% ipython --no-banner

In [1]: import numpy as np

In [2]: from numpy import linalg as LA

In [3]: np.set_printoptions(suppress=True, linewidth=200)

In [4]: rnd = lambda a: np.round(a, 1) + 0

In [5]: K = np.load("a.npy")

In [6]: rnd(K)
Out[6]: 
array([[0.2, 0.2, 0.1, 0.3, 0.2],
       [0.4, 0.2, 0.2, 0.3, 0. ],
       [0.2, 0.3, 0.3, 0.1, 0.1],
       [0.1, 0.1, 0.1, 0.5, 0.3],
       [0.3, 0. , 0.3, 0.1, 0.3]])

In [7]: rnd(LA.matrix_power(K, 2))
Out[7]: 
array([[0.2, 0.1, 0.2, 0.3, 0.2],
       [0.2, 0.2, 0.1, 0.3, 0.2],
       [0.3, 0.2, 0.2, 0.2, 0.1],
       [0.2, 0.1, 0.2, 0.3, 0.2],
       [0.2, 0.2, 0.2, 0.2, 0.2]])

In [8]: K.sum(axis=1)
Out[8]: array([1., 1., 1., 1., 1.])

In [9]: rnd(K @ np.ones(5))
Out[9]: array([1., 1., 1., 1., 1.])

In [10]: rnd(LA.matrix_power(K, 100))
Out[10]: 
array([[0.2, 0.1, 0.2, 0.3, 0.2],
       [0.2, 0.1, 0.2, 0.3, 0.2],
       [0.2, 0.1, 0.2, 0.3, 0.2],
       [0.2, 0.1, 0.2, 0.3, 0.2],
       [0.2, 0.1, 0.2, 0.3, 0.2]])

In [11]: pr = np.eye(5)[0]

In [12]: for _ in range(4):
    ...:     pr = pr @ K
    ...:     print(pr.round(1))
    ...: 
[0.2 0.2 0.1 0.3 0.2]
[0.2 0.1 0.2 0.3 0.2]
[0.2 0.1 0.2 0.3 0.2]
[0.2 0.1 0.2 0.3 0.2]

In [13]: Q, r_ = LA.qr(K)

In [14]: np.allclose(r_.T @ r_, K.T @ K)
Out[14]: True

In [15]: Q.shape, r_.shape
Out[15]: ((5, 5), (5, 5))

In [16]: rnd(np.abs(np.diag(r_)))
Out[16]: array([0.6, 0.3, 0.2, 0.4, 0.2])

In [17]: rnd(Q.T @ Q)
Out[17]: 
array([[1., 0., 0., 0., 0.],
       [0., 1., 0., 0., 0.],
       [0., 0., 1., 0., 0.],
       [0., 0., 0., 1., 0.],
       [0., 0., 0., 0., 1.]])

In [18]: np.trace(Q @ Q.T)
Out[18]: np.float64(5.0)

In [19]: x0 = np.array([3, 0, -1, 1, 1])

In [20]: y = K @ x0

In [21]: c, lr = np.zeros(5), 1 / LA.norm(K, 2) ** 2

In [22]: for i in range(6):
    ...:     c -= lr * K.T @ (K @ c - y)
    ...:     if i % 1 == 0: print(i, round(LA.norm(K @ c - y), 1))
    ...: 
0 0.4
1 0.4
2 0.4
3 0.4
4 0.3
5 0.3

In [23]: rnd(c)
Out[23]: array([1.3, 0.6, 0.6, 1.3, 0.7])

In [24]: rnd(LA.cond(K))
Out[24]: np.float64(9.2)

In [25]: u = np.array([8, 6, 8, 6, 1])

In [26]: A2 = K + np.outer(u, np.eye(5)[3])

In [27]: rnd(LA.det(A2) / LA.det(K)), rnd(1 + LA.solve(K, u)[3])
Out[27]: (np.float64(7.6), np.float64(7.6))

In [28]: m1 = np.load("test5.npy")

In [29]: m1
Out[29]: 
array([[ -5,   2,   0,   0],
       [ -3,   8,   0,   0],
       [ -5,   2,  10,  -4],
       [ -3,   8,   6, -16]])

In [30]: x0 = np.array([0, 2, -2, -3])

In [31]: y = m1 @ x0

In [32]: y
Out[32]: array([ 4, 16, -4, 52])

In [33]: rnd(LA.solve(m1.T, m1[0]))
Out[33]: array([1., 0., 0., 0.])

In [34]: rnd(LA.solve(m1, m1[:, 0]))
Out[34]: array([1., 0., 0., 0.])

In [35]: rnd(LA.det(m1[::-1]))
Out[35]: np.float64(4624.0)

In [36]: rnd(np.poly(m1))
Out[36]: array([   1.,    3., -188.,  204., 4624.])

In [37]: Uu, sig, Vh = LA.svd(m1, full_matrices=False)

In [38]: (sig > 1e-8).sum()
Out[38]: np.int64(4)

In [39]: rnd(np.sqrt((sig ** 2).sum())), rnd(LA.norm(m1))
Out[39]: (np.float64(24.7), np.float64(24.7))

In [40]: rnd(sig)
Out[40]: array([21.6,  8.2,  8.2,  3.1])

In [41]: rnd(Uu.T @ m1 @ Vh.T)
Out[41]: 
array([[21.6,  0. ,  0. ,  0. ],
       [ 0. ,  8.2,  0. ,  0. ],
       [ 0. ,  0. ,  8.2,  0. ],
       [ 0. ,  0. ,  0. ,  3.1]])

In [42]: cov = m1.T @ m1

In [43]: LA.matrix_rank(cov)
Out[43]: np.int64(4)

In [44]: np.trace(cov), (m1 ** 2).sum()
Out[44]: (np.int64(612), np.int64(612))

In [45]: np.allclose(cov, cov.T)
Out[45]: True

In [46]: cov
Out[46]: 
array([[  68,  -68,  -68,   68],
       [ -68,  136,   68, -136],
       [ -68,   68,  136, -136],
       [  68, -136, -136,  272]])

In [47]: (m1 @ m1.T).shape
Out[47]: (4, 4)

In [48]: X = np.load("x.npy")

In [49]: X
Out[49]: 
array([[-1,  0,  0,  0,  0,  0,  0],
       [ 5, -1,  0,  0,  0,  0,  0],
       [-1,  2, -5,  0,  0,  0,  0],
       [ 5,  2, -5,  3,  0,  0,  0],
       [ 5,  2,  1, -4, -2,  0,  0],
       [ 5, -5,  0,  3,  1,  2,  0],
       [-4, -1,  3,  2,  5, -2,  5]])

In [50]: u, r1 = X[6], X[4]

In [51]: u @ u
Out[51]: np.int64(84)

In [52]: pr = (u @ r1) / (u @ u) * u

In [53]: rnd(pr)
Out[53]: array([ 1.8,  0.4, -1.3, -0.9, -2.2,  0.9, -2.2])

In [54]: rnd((r1 - pr) @ u)
Out[54]: np.float64(0.0)

In [55]: rnd(r1 - pr)
Out[55]: array([ 3.2,  1.6,  2.3, -3.1,  0.2, -0.9,  2.2])

In [56]: np.outer(u, r1)
Out[56]: 
array([[-20,  -8,  -4,  16,   8,   0,   0],
       [ -5,  -2,  -1,   4,   2,   0,   0],
       [ 15,   6,   3, -12,  -6,   0,   0],
       [ 10,   4,   2,  -8,  -4,   0,   0],
       [ 25,  10,   5, -20, -10,   0,   0],
       [-10,  -4,  -2,   8,   4,   0,   0],
       [ 25,  10,   5, -20, -10,   0,   0]])

In [57]: rnd(LA.norm(u + r1) ** 2 + LA.norm(u - r1) ** 2)
Out[57]: np.float64(268.0)
